$ python3 -q
>>> import numpy as np
>>> np.set_printoptions(precision=2, suppress=True, linewidth=160)
>>> J = np.load("arr.npy")
>>> J
array([[-3,  1,  0,  0],
       [-3,  3,  0,  0],
       [ 0,  0, -3,  1],
       [ 0,  0, -3,  3]])
>>> (J != 0).astype(int)
array([[1, 1, 0, 0],
       [1, 1, 0, 0],
       [0, 0, 1, 1],
       [0, 0, 1, 1]])
>>> np.flatnonzero(np.linalg.matrix_power((J != 0) + (J.T != 0) + np.eye(4), 4)[3])
array([2, 3])
>>> (np.linalg.matrix_power((J != 0) + (J.T != 0) + np.eye(4), 4) > 0).astype(int)
array([[1, 1, 0, 0],
       [1, 1, 0, 0],
       [0, 0, 1, 1],
       [0, 0, 1, 1]])
>>> data = np.array([[0, 2, 0], [0, 0, -1], [0, 0, 0]])
>>> left, sv, Vt = np.linalg.svd(data)
>>> np.argmax(sv[:-1] / (sv[1:] + 1e-6)) + 1
np.int64(2)
>>> B = left[:, :2] @ np.diag(sv[:2]) @ Vt[:2]
>>> round(float(np.linalg.norm(data - B, 2)), 2), sv[2]
(0.0, np.float64(0.0))
>>> np.linalg.matrix_rank(data, rtol=0.05)
np.int64(2)
>>> np.linalg.matrix_rank(B)
np.int64(2)
>>> round(float(np.linalg.norm(data - B) / np.linalg.norm(data)), 2)
0.0
>>> data @ data
array([[ 0,  0, -2],
       [ 0,  0,  0],
       [ 0,  0,  0]])
>>> np.linalg.matrix_rank(data - data[0, 0] * np.eye(3))
np.int64(2)
>>> np.linalg.matrix_rank(data, rtol=0.1)
np.int64(2)
>>> np.linalg.cond(data) > 100
np.True_
>>> X = np.array([[2, -2, -4, 0, 0, 0],
...     [2, 4, 2, 0, 0, 0],
...     [4, -4, 2, 0, 0, 0],
...     [2, -2, -4, 1, -1, -2],
...     [2, 4, 2, 1, 2, 1],
...     [4, -4, 2, 2, -2, 1]])
>>> rng = np.random.default_rng(738)
>>> labels = rng.permutation(6)
>>> labels
array([2, 4, 5, 1, 3, 0])
>>> B = X[labels][:, labels]
>>> round(np.linalg.det(B), 2), np.round(np.linalg.det(X[labels]), 2)
(np.float64(1800.0), np.float64(1800.0))
>>> np.trace(B)
np.int64(12)
>>> np.diag(B)
array([2, 2, 1, 4, 1, 2])
>>> gram = X.T @ X
>>> gram
array([[ 48, -24,   8,  12,  -6,   2],
       [-24,  72,  16,  -6,  18,   4],
       [  8,  16,  48,   2,   4,  12],
       [ 12,  -6,   2,   6,  -3,   1],
       [ -6,  18,   4,  -3,   9,   2],
       [  2,   4,  12,   1,   2,   6]])
>>> E = np.array([[5, 6, 7], [8, 9, 10], [11, 12, 13], [14, 15, 16]])
>>> E
array([[ 5,  6,  7],
       [ 8,  9, 10],
       [11, 12, 13],
       [14, 15, 16]])
>>> left, sv, Vt = np.linalg.svd(E)
>>> vecs = Vt[:(sv > 1e-8).sum()]
>>> x = E[0] + 5 * E[2] + rng.integers(2) * np.eye(3)[2]
>>> x
array([60., 66., 73.])
>>> np.round(np.linalg.norm(x - vecs.T @ vecs @ x), 2)
np.float64(0.41)
>>> np.allclose(vecs.T @ vecs @ x, x)
False
>>> np.linalg.matrix_rank(np.vstack([E, x]))
np.int64(3)
>>> vecs.T @ vecs
array([[ 0.83,  0.33, -0.17],
       [ 0.33,  0.33,  0.33],
       [-0.17,  0.33,  0.83]])
>>> A = np.load("sample3.npy")
>>> A
array([[0, 1],
       [1, 0]])
>>> np.argwhere(np.triu(A))
array([[0, 1]])
>>> np.trace(A @ A @ A) // 6
np.int64(0)
>>> low = np.diag(A.sum(axis=1)) - A
>>> round(np.linalg.det(low[1:, 1:]))
1
>>> np.linalg.matrix_rank(low)
np.int64(1)
>>> O, vecs = np.linalg.qr(X[:, :3])[0], np.linalg.qr(X[:, 3:])[0]
>>> sv = np.linalg.svd(O.T @ vecs, compute_uv=False)
>>> (sv > 0.9).sum()
np.int64(0)
>>> sv
array([0.71, 0.71, 0.71])
>>> vals, vecs = np.linalg.eigh(A)
>>> x = np.array([5, -2])
>>> (np.sign(vecs[:, -1].round(6)) == np.sign(vecs[0, -1].round(6))).astype(int)
array([1, 1])
>>> x @ A @ x
np.int64(-20)
>>> np.round(x @ A @ x / (x @ x), 2), vals[0], vals[-1]
(np.float64(-0.69), np.float64(-1.0), np.float64(1.0))
>>> def softmax(z):
...     e = np.exp(z - z.max(axis=-1, keepdims=True))
...     return e / e.sum(axis=-1, keepdims=True)
... 
>>> softmax(A).sum(axis=1)
array([1., 1.])
>>> scores = A @ A.T / np.sqrt(2)
>>> softmax(scores)[0] @ A
array([0.33, 0.67])
>>> softmax(scores).round(6).argmax(axis=1)
array([0, 1])
>>> softmax(scores)
array([[0.67, 0.33],
       [0.33, 0.67]])
>>> B = np.array([[0, -1, 3, -1], [-1, 2, 1, 1]])
>>> feats = B.T @ B
>>> feats
array([[ 1, -2, -1, -1],
       [-2,  5, -1,  3],
       [-1, -1, 10, -2],
       [-1,  3, -2,  2]])
>>> np.einsum("ij,ji->", feats, feats)
np.int64(170)
>>> round(float(np.linalg.det(feats.T)), 2)
-0.0
>>> r = np.linalg.matrix_rank(feats)
>>> r
np.int64(2)
>>> null = np.linalg.svd(feats)[2][r:].T
>>> [int(np.linalg.matrix_rank(feats[:, :j + 1])) for j in range(4)]
[1, 2, 2, 2]
>>> np.linalg.matrix_rank(feats.T @ feats), np.linalg.matrix_rank(feats @ feats.T)
(np.int64(2), np.int64(2))
>>> np.round(feats @ null, 2) + 0
array([[0., 0.],
       [0., 0.],
       [0., 0.],
       [0., 0.]])
>>> null.shape
(4, 2)
>>> np.abs(np.diag(np.linalg.qr(feats)[1])) > 1e-9
array([ True,  True, False, False])
>>> round(float(np.trace(np.linalg.pinv(feats) @ feats)), 2)
2.0
>>> np.allclose(feats[:-1].T @ np.linalg.lstsq(feats[:-1].T, feats[-1])[0], feats[-1])
True
>>> t3 = np.stack([feats, 2 * feats, feats[::-1]])
>>> np.linalg.norm(t3, axis=(1, 2))
array([13.04, 26.08, 13.04])
>>> np.einsum("bij,cij->bc", t3, t3)
array([[ 170,  340,  -52],
       [ 340,  680, -104],
       [ -52, -104,  170]])
>>> np.linalg.matrix_rank(t3)
array([2, 2, 2])
>>> arr = np.load("mat.npy")
>>> arr
array([[29, -5, 18],
       [-5, 50,  5],
       [18,  5, 34]])
>>> x = np.array([-3, 3, 2])
>>> target = arr @ x
>>> target
array([-66, 175,  29])
>>> np.linalg.solve(arr, 3 * target)
array([-9.,  9.,  6.])
>>> np.linalg.solve(arr, arr[:, 2])
array([0., 0., 1.])
>>> B = E / np.linalg.norm(E, axis=1, keepdims=True)
>>> gram = B @ B.T
>>> gram[1]
array([1., 1., 1., 1.])
>>> gram
array([[1., 1., 1., 1.],
       [1., 1., 1., 1.],
       [1., 1., 1., 1.],
       [1., 1., 1., 1.]])
>>> (gram - 2 * np.eye(4)).round(6).argmax(axis=1)
array([1, 2, 3, 2])
>>> np.argwhere(np.triu(np.abs(gram) > 0.95, 1))
array([[0, 1],
       [0, 2],
       [0, 3],
       [1, 2],
       [1, 3],
       [2, 3]])
>>> M = np.load("run17.npy")
>>> M
array([[0, 0, 0, 0],
       [0, 0, 0, 1],
       [0, 0, 0, 0],
       [0, 1, 0, 0]])
>>> M @ M
array([[0, 0, 0, 0],
       [0, 1, 0, 0],
       [0, 0, 0, 0],
       [0, 0, 0, 1]])
>>> np.allclose(M @ M.T, M.T @ M)
True
>>> (M + M.T) / 2
array([[0., 0., 0., 0.],
       [0., 0., 0., 1.],
       [0., 0., 0., 0.],
       [0., 1., 0., 0.]])
>>> (M - M.T) / 2
array([[0., 0., 0., 0.],
       [0., 0., 0., 0.],
       [0., 0., 0., 0.],
       [0., 0., 0., 0.]])
>>> np.linalg.matrix_power(M, 2)
array([[0, 0, 0, 0],
       [0, 1, 0, 0],
       [0, 0, 0, 0],
       [0, 0, 0, 1]])
